>>> import numpy as np
>>> from numpy import linalg as LA
>>> np.set_printoptions(precision=2, suppress=True, linewidth=160, sign=" ")
>>> feats = np.loadtxt("test13.csv", delimiter=",")
>>> feats
array([[ -8.69,  -0.67,  -4.31,  -0.82,  -0.67,   1.55,   2.98,  -7.38],
       [ 10.64,  -0.31, -11.48,   1.15,   2.33,  -0.76,  -1.68,  -5.35],
       [ 11.14,  -1.23, -13.61,   1.89,   3.78,  -0.86,  -1.1 ,  -3.97],
       [ 10.14,  -2.38, -12.54,   2.81,   0.81,  -0.81,  -1.53,  -4.18],
       [  9.46,  -3.91,   4.89,   2.62,   5.23,  -5.97,  -3.92,   0.14],
       [ 11.48,  -0.71, -12.49,  -0.13,   3.2 ,  -1.51,  -0.88,  -4.94],
       [ 11.84,   0.08, -13.18,   1.2 ,   3.96,  -1.2 ,  -2.8 ,  -3.61],
       [ 13.16,  -3.45, -13.33,  -0.08,   1.48,  -0.51,  -1.95,  -5.15],
       [-10.23,   0.96,  -3.32,  -0.4 ,   0.07,   1.46,   2.74,  -7.12],
       [  9.48,  -5.07,   4.24,   1.34,   4.65,  -6.72,  -2.65,  -0.96],
       [ -9.44,   1.2 ,  -3.44,  -1.32,  -1.35,   2.23,   2.28,  -6.13],
       [ -7.3 ,   0.31,  -3.7 ,  -2.09,  -2.76,   1.55,   1.36,  -6.47],
       [ 12.41,   1.6 , -12.77,   1.77,   4.54,  -0.92,  -1.53,  -3.58]])
>>> vec = np.array([1, 2, 2, 2, 1, 0, 2, 2])
>>> h = np.maximum(feats @ vec, 0)
>>> np.maximum(feats @ (3 * vec), 0)
array([  0.  ,   0.  ,   0.  ,   0.  ,  42.99,   0.  ,   0.  ,   0.  ,   0.  ,  23.79,   0.  ,   0.  ,   0.  ])
>>> feats * (h > 1e-9)[:, None]
array([[-0.  , -0.  , -0.  , -0.  , -0.  ,  0.  ,  0.  , -0.  ],
       [ 0.  , -0.  , -0.  ,  0.  ,  0.  , -0.  , -0.  , -0.  ],
       [ 0.  , -0.  , -0.  ,  0.  ,  0.  , -0.  , -0.  , -0.  ],
       [ 0.  , -0.  , -0.  ,  0.  ,  0.  , -0.  , -0.  , -0.  ],
       [ 9.46, -3.91,  4.89,  2.62,  5.23, -5.97, -3.92,  0.14],
       [ 0.  , -0.  , -0.  , -0.  ,  0.  , -0.  , -0.  , -0.  ],
       [ 0.  ,  0.  , -0.  ,  0.  ,  0.  , -0.  , -0.  , -0.  ],
       [ 0.  , -0.  , -0.  , -0.  ,  0.  , -0.  , -0.  , -0.  ],
       [-0.  ,  0.  , -0.  , -0.  ,  0.  ,  0.  ,  0.  , -0.  ],
       [ 9.48, -5.07,  4.24,  1.34,  4.65, -6.72, -2.65, -0.96],
       [-0.  ,  0.  , -0.  , -0.  , -0.  ,  0.  ,  0.  , -0.  ],
       [-0.  ,  0.  , -0.  , -0.  , -0.  ,  0.  ,  0.  , -0.  ],
       [ 0.  ,  0.  , -0.  ,  0.  ,  0.  , -0.  , -0.  , -0.  ]])
>>> O, V = LA.qr(feats[:, :3])[0], LA.qr(feats[:, 3:])[0]
>>> s = LA.svd(O.T @ V, compute_uv=False)
>>> round(LA.norm(O @ O.T - V @ V.T, 2), 2)
np.float64(1.0)
>>> np.degrees(np.arccos(s.clip(0, 1)))
array([  6.43,  16.34,  29.51])
>>> proj = feats @ LA.solve(feats.T @ feats, feats.T)
>>> np.diag(proj)
array([ 0.46,  0.57,  0.44,  0.92,  0.72,  0.58,  0.8 ,  0.86,  0.43,  0.73,  0.26,  0.68,  0.57])
>>> np.round(np.trace(proj), 2)
np.float64(8.0)
>>> np.allclose(proj @ proj, proj)
True
>>> np.round(LA.eigvalsh(proj), 2) + 0
array([ 0.,  0.,  0.,  0.,  0.,  1.,  1.,  1.,  1.,  1.,  1.,  1.,  1.])
